$ ipython --no-banner

In [1]: import numpy as np

In [2]: np.set_printoptions(suppress=True, linewidth=140)

In [3]: W0 = np.load("layer18.npy")

In [4]: W0
Out[4]: 
array([[ 10.71,  -9.03,   1.97,   6.75,   1.9 ],
       [  7.17,   3.43, -16.21,  -5.51,  -0.43],
       [ -2.39, -12.18,  -1.96,  -6.12,  -5.69],
       [ -0.36,   5.87,   1.75,   8.37, -12.97],
       [  8.2 ,   4.29,   7.9 ,  -7.82,  -7.24]])

In [5]: np.round(W0.mean(axis=0), 2)
Out[5]: array([ 4.67, -1.52, -1.31, -0.87, -4.89])

In [6]: np.linalg.matrix_rank(W0)
Out[6]: np.int64(5)

In [7]: B = W0 / np.linalg.norm(W0, axis=1, keepdims=True)

In [8]: cov = B @ B.T

In [9]: (cov - 2 * np.eye(5)).round(6).argmax(axis=1)
Out[9]: array([2, 2, 0, 4, 3])

In [10]: np.round(np.linalg.norm(B, axis=1), 2)
Out[10]: array([1., 1., 1., 1., 1.])

In [11]: cov[1].round(2)
Out[11]: array([-0.08,  1.  ,  0.03, -0.16, -0.03])

In [12]: round(np.degrees(np.arccos(np.clip(cov[1, 2], -1, 1))), 2)
Out[12]: np.float64(88.18)

In [13]: (np.abs(cov) > 0.9).astype(int)
Out[13]: 
array([[1, 0, 0, 0, 0],
       [0, 1, 0, 0, 0],
       [0, 0, 1, 0, 0],
       [0, 0, 0, 1, 0],
       [0, 0, 0, 0, 1]])

In [14]: K = np.loadtxt("sample15.csv", delimiter=",")

In [15]: K
Out[15]: 
array([[ 0.9, -0.3],
       [-0.3,  0.1]])

In [16]: # symmetric, so the eigenvalues are real

In [17]: rk = np.linalg.matrix_rank(K)

In [18]: rk
Out[18]: np.int64(1)

In [19]: null = np.linalg.svd(K)[2][rk:].T

In [20]: np.linalg.matrix_rank(K.T @ K), np.linalg.matrix_rank(K @ K.T)
Out[20]: (np.int64(1), np.int64(1))

In [21]: np.round(K @ null, 2) + 0
Out[21]: 
array([[0.],
       [0.]])

In [22]: [int(np.linalg.matrix_rank(K[:i])) for i in range(1, len(K) + 1)]
Out[22]: [1, 1]

In [23]: J = np.load("out18.npy")

In [24]: J
Out[24]: 
array([[-2,  0, -2,  0],
       [ 2, 10, -1,  0],
       [-1,  1,  1,  0],
       [-1,  2, -2,  5]])

In [25]: np.linalg.matrix_power(J, 3)
Out[25]: 
array([[ -18,  -18,   -8,    0],
       [ 179,  975, -148,    0],
       [  14,  112,  -15,    0],
       [  37,  318,  -96,  125]])

In [26]: np.allclose(J, J.T)
Out[26]: False

In [27]: np.round(np.abs(np.linalg.eigvals(J)).max(), 2)
Out[27]: np.float64(9.85)

In [28]: (J - J.T) / 2
Out[28]: 
array([[ 0. , -1. , -0.5,  0.5],
       [ 1. ,  0. , -1. , -1. ],
       [ 0.5,  1. ,  0. ,  1. ],
       [-0.5,  1. , -1. ,  0. ]])

In [29]: w, evecs = np.linalg.eig(J)

In [30]: np.round(np.sort(np.linalg.eigvals(J @ J)), 2)
Out[30]: array([ 3.17,  6.89, 25.  , 96.94])

In [31]: np.round(np.sort(np.linalg.eigvals(np.linalg.inv(J))), 2)
Out[31]: array([-0.38,  0.1 ,  0.2 ,  0.56])

In [32]: q, evecs = np.linalg.qr(J[:, :1])[0], np.linalg.qr(J[:, 1:])[0]

In [33]: sigma = np.linalg.svd(q.T @ evecs, compute_uv=False)

In [34]: sigma.round(2)
Out[34]: array([0.77])

In [35]: (sigma > 0.9).sum()
Out[35]: np.int64(0)

In [36]: proj = np.triu(np.array([[2, 1, 2, 2], [2, 1, 1, 0], [1, 2, 0, 1], [2, 1, 2, 2]]), 1) + np.eye(4)

In [37]: B = proj @ J @ np.linalg.inv(proj)

In [38]: np.trace(B), np.trace(J)
Out[38]: (np.float64(14.0), np.int64(14))

In [39]: np.round(np.poly(B), 2)
Out[39]: array([   1.,  -14.,   32.,  111., -230.])

In [40]: proj @ J - J @ proj
Out[40]: 
array([[ -2.,  18.,   1.,  16.],
       [ -1.,  -1., -13.,  -3.],
       [ -1.,   3.,  -1.,   6.],
       [  0.,   1.,   0.,   4.]])

In [41]: round(np.linalg.det(B), 2)
Out[41]: np.float64(-230.0)

In [42]: t3 = np.stack([J, 5 * J, J[::-1]])

In [43]: np.linalg.matrix_rank(t3)
Out[43]: array([4, 4, 4])

In [44]: t3.sum(axis=0)
Out[44]: 
array([[-13,   2, -14,   5],
       [ 11,  61,  -5,   0],
       [ -4,  16,   5,   0],
       [ -8,  12, -14,  30]])

In [45]: np.round(np.linalg.norm(t3, axis=(1, 2)), 2)
Out[45]: array([12.25, 61.24, 12.25])

In [46]: arr = np.loadtxt("dump.csv", delimiter=",")

In [47]: arr.round(2)
Out[47]: 
array([[-7.82,  6.01,  1.66],
       [-2.81,  3.91, -8.77],
       [ 6.71, -6.18,  4.1 ],
       [-4.84,  2.34,  8.43],
       [ 7.82, -6.18, -0.75],
       [-6.06,  3.57,  7.11],
       [ 6.24, -5.98,  5.03],
       [-6.19,  3.71,  6.93],
       [ 6.17, -5.95,  5.15],
       [ 5.92, -5.83,  5.56],
       [-5.12,  2.61,  8.19],
       [-7.49,  6.38, -1.79],
       [-7.48,  5.3 ,  3.98],
       [-7.31,  5.05,  4.6 ],
       [-3.07,  4.09, -8.6 ],
       [ 7.06, -6.31,  3.21],
       [-7.8 ,  6.26,  0.22],
       [-3.21,  0.83,  9.44],
       [-0.56, -1.4 ,  9.89],
       [ 1.9 ,  0.3 , -9.81],
       [ 1.19, -2.75,  9.54],
       [-5.02,  5.33, -6.81],
       [-7.83,  6.12,  1.09],
       [ 1.34, -2.86,  9.49],
       [ 5.81, -5.77,  5.74],
       [-0.74, -1.25,  9.89],
       [-5.44,  2.92,  7.87]])

In [48]: # rows and columns are dependent

In [49]: np.linalg.matrix_rank(arr, rtol=0.1)
Out[49]: np.int64(2)

In [50]: np.linalg.cond(arr) > 100
Out[50]: np.True_

In [51]: m1 = np.loadtxt("data.csv", delimiter=",")

In [52]: m1.round(2)
Out[52]: 
array([[0.67, 0.  , 0.33],
       [0.17, 0.5 , 0.33],
       [0.29, 0.29, 0.43]])

In [53]: B = np.array([[2, 1], [1, 2]])

In [54]: C = np.kron(B, m1)

In [55]: np.linalg.matrix_rank(C)
Out[55]: np.int64(6)

In [56]: C.shape
Out[56]: (6, 6)

In [57]: np.round(np.sort(np.abs(np.linalg.eigvals(m1))), 2)
Out[57]: array([0.1, 0.5, 1. ])

In [58]: np.round((m1 + m1.T) / 2, 2)
Out[58]: 
array([[0.67, 0.08, 0.31],
       [0.08, 0.5 , 0.31],
       [0.31, 0.31, 0.43]])

In [59]: t3 = np.stack([m1, 4 * m1, m1[::-1]])

In [60]: np.round(np.linalg.det(t3), 2)
Out[60]: array([ 0.05,  3.05, -0.05])

In [61]: np.linalg.matrix_rank(t3)
Out[61]: array([3, 3, 3])

In [62]: np.linalg.matrix_rank(t3.reshape(3, -1))
Out[62]: np.int64(2)

In [63]: f = np.array([2, 2, 2, 0, 1])

In [64]: A = np.array([np.roll(f, i) for i in range(5)])

In [65]: A
Out[65]: 
array([[2, 2, 2, 0, 1],
       [1, 2, 2, 2, 0],
       [0, 1, 2, 2, 2],
       [2, 0, 1, 2, 2],
       [2, 2, 0, 1, 2]])

In [66]: Uu, sigma, Vt = np.linalg.svd(A, full_matrices=False)

In [67]: np.round(Uu.T @ A @ Vt.T, 2) + 0
Out[67]: 
array([[7.  , 0.  , 0.  , 0.  , 0.  ],
       [0.  , 2.5 , 0.  , 0.  , 0.  ],
       [0.  , 0.  , 2.5 , 0.  , 0.  ],
       [0.  , 0.  , 0.  , 1.33, 0.  ],
       [0.  , 0.  , 0.  , 0.  , 1.33]])

In [68]: mat = np.load("block15.npy")

In [69]: mat
Out[69]: 
array([[ 42,  21,  -2, -18],
       [ 21,  17,  -7,  -8],
       [ -2,  -7,  38,   2],
       [-18,  -8,   2,   8]])

In [70]: B = np.array([[-3, -3, -4], [-2, 3, -1], [-3, 4, 5], [3, 2, 5]])

In [71]: np.linalg.matrix_rank(mat @ B)
Out[71]: np.int64(3)

In [72]: np.einsum("ik,kj->ji", mat, B)
Out[72]: 
array([[-216, -100,  -88,   88],
       [-107,  -56,  141,   54],
       [-289, -176,  215,  130]])

In [73]: mat @ B
Out[73]: 
array([[-216, -107, -289],
       [-100,  -56, -176],
       [ -88,  141,  215],
       [  88,   54,  130]])

In [74]: np.einsum("ij->j", mat)
Out[74]: array([ 43,  23,  31, -16])

In [75]: np.linalg.matrix_rank(np.vstack([mat, B.T]))
Out[75]: np.int64(4)

In [76]: np.vstack([mat, B.T]).shape
Out[76]: (7, 4)

In [77]: E = np.array([[-25.5, -14.38, -35.6, 38.08],
    ...:     [15.0, 14.01, 0.78, -21.69],
    ...:     [-3.24, 21.43, 10.24, 22.03],
    ...:     [-24.96, -13.71, -33.37, 37.7],
    ...:     [14.49, 11.27, 0.82, -18.8],
    ...:     [-5.42, 22.3, 9.46, 20.59],
    ...:     [16.17, 13.76, 1.42, -21.25],
    ...:     [-25.73, -13.3, -34.99, 38.58],
    ...:     [-25.26, -14.37, -34.67, 39.49],
    ...:     [-27.02, -13.42, -32.91, 38.95],
    ...:     [-4.08, 20.77, 9.02, 21.24],
    ...:     [15.08, 12.62, 0.85, -21.6],
    ...:     [17.25, 12.25, -0.32, -17.28],
    ...:     [-28.41, -14.76, -34.0, 37.98],
    ...:     [-26.63, -13.64, -34.17, 37.71],
    ...:     [-27.67, -14.15, -34.19, 39.1]])

In [78]: rng = np.random.default_rng(8717)

In [79]: idx = rng.permutation(4)

In [80]: B = E[:, idx] * rng.choice([-1, 1], 4)

In [81]: B
Out[81]: 
array([[-35.6 ,  38.08, -25.5 , -14.38],
       [  0.78, -21.69,  15.  ,  14.01],
       [ 10.24,  22.03,  -3.24,  21.43],
       [-33.37,  37.7 , -24.96, -13.71],
       [  0.82, -18.8 ,  14.49,  11.27],
       [  9.46,  20.59,  -5.42,  22.3 ],
       [  1.42, -21.25,  16.17,  13.76],
       [-34.99,  38.58, -25.73, -13.3 ],
       [-34.67,  39.49, -25.26, -14.37],
       [-32.91,  38.95, -27.02, -13.42],
       [  9.02,  21.24,  -4.08,  20.77],
       [  0.85, -21.6 ,  15.08,  12.62],
       [ -0.32, -17.28,  17.25,  12.25],
       [-34.  ,  37.98, -28.41, -14.76],
       [-34.17,  37.71, -26.63, -13.64],
       [-34.19,  39.1 , -27.67, -14.15]])

In [82]: Uu, _, Vt = np.linalg.svd(E.T @ B)

In [83]: np.round(Uu @ Vt, 2) + 0
Out[83]: 
array([[0., 0., 1., 0.],
       [0., 0., 0., 1.],
       [1., 0., 0., 0.],
       [0., 1., 0., 0.]])

In [84]: np.round(np.linalg.lstsq(E, B)[0], 2) + 0
Out[84]: 
array([[0., 0., 1., 0.],
       [0., 0., 0., 1.],
       [1., 0., 0., 0.],
       [0., 1., 0., 0.]])

In [85]: cov = np.cov(B, rowvar=False)

In [86]: cov.shape
Out[86]: (4, 4)

In [87]: np.argsort(-B.std(axis=0).round(6), kind="stable")
Out[87]: array([1, 0, 2, 3])

In [88]: np.round(np.median(B, axis=0), 2)
Out[88]: array([-16.61,  29.86, -15.19,  -1.02])

In [89]: cov.round(2)
Out[89]: 
array([[ 400.91, -393.64,  330.45,  316.17],
       [-393.64,  709.76, -498.96, -299.89],
       [ 330.45, -498.96,  368.82,  255.03],
       [ 316.17, -299.89,  255.03,  250.32]])

In [90]: np.round(np.corrcoef(B.T), 2)
Out[90]: 
array([[ 1.  , -0.74,  0.86,  1.  ],
       [-0.74,  1.  , -0.98, -0.71],
       [ 0.86, -0.98,  1.  ,  0.84],
       [ 1.  , -0.71,  0.84,  1.  ]])

In [91]: np.argwhere(np.triu(np.abs(np.corrcoef(B.T)) > 0.8, 1))
Out[91]: 
array([[0, 2],
       [0, 3],
       [1, 2],
       [2, 3]])

In [92]: np.round(B.std(axis=0), 2)
Out[92]: array([19.39, 25.8 , 18.59, 15.32])

In [93]: np.round(np.linalg.norm(cov, 2) / np.linalg.norm(cov), 2)
Out[93]: np.float64(0.99)

In [94]: [round(float(x), 2) for x in np.linalg.svd(cov, compute_uv=False)[:3]]
Out[94]: [1537.19, 190.6, 1.65]

In [95]: np.linalg.matrix_rank(cov, rtol=0.1)
Out[95]: np.int64(2)

In [96]: np.linalg.cond(cov) > 100
Out[96]: np.True_

In [97]: f = np.array([-1, -1, -2])

In [98]: np.round(np.correlate(E[5], E[14], "full"), 2)
Out[98]: array([ -204.39,  1026.13,  -331.33,   293.36, -1426.44,  -532.77,  -548.31])

In [99]: np.round(np.polyval(f, E[5]), 2)
Out[99]: array([ -25.96, -521.59, -100.95, -446.54])
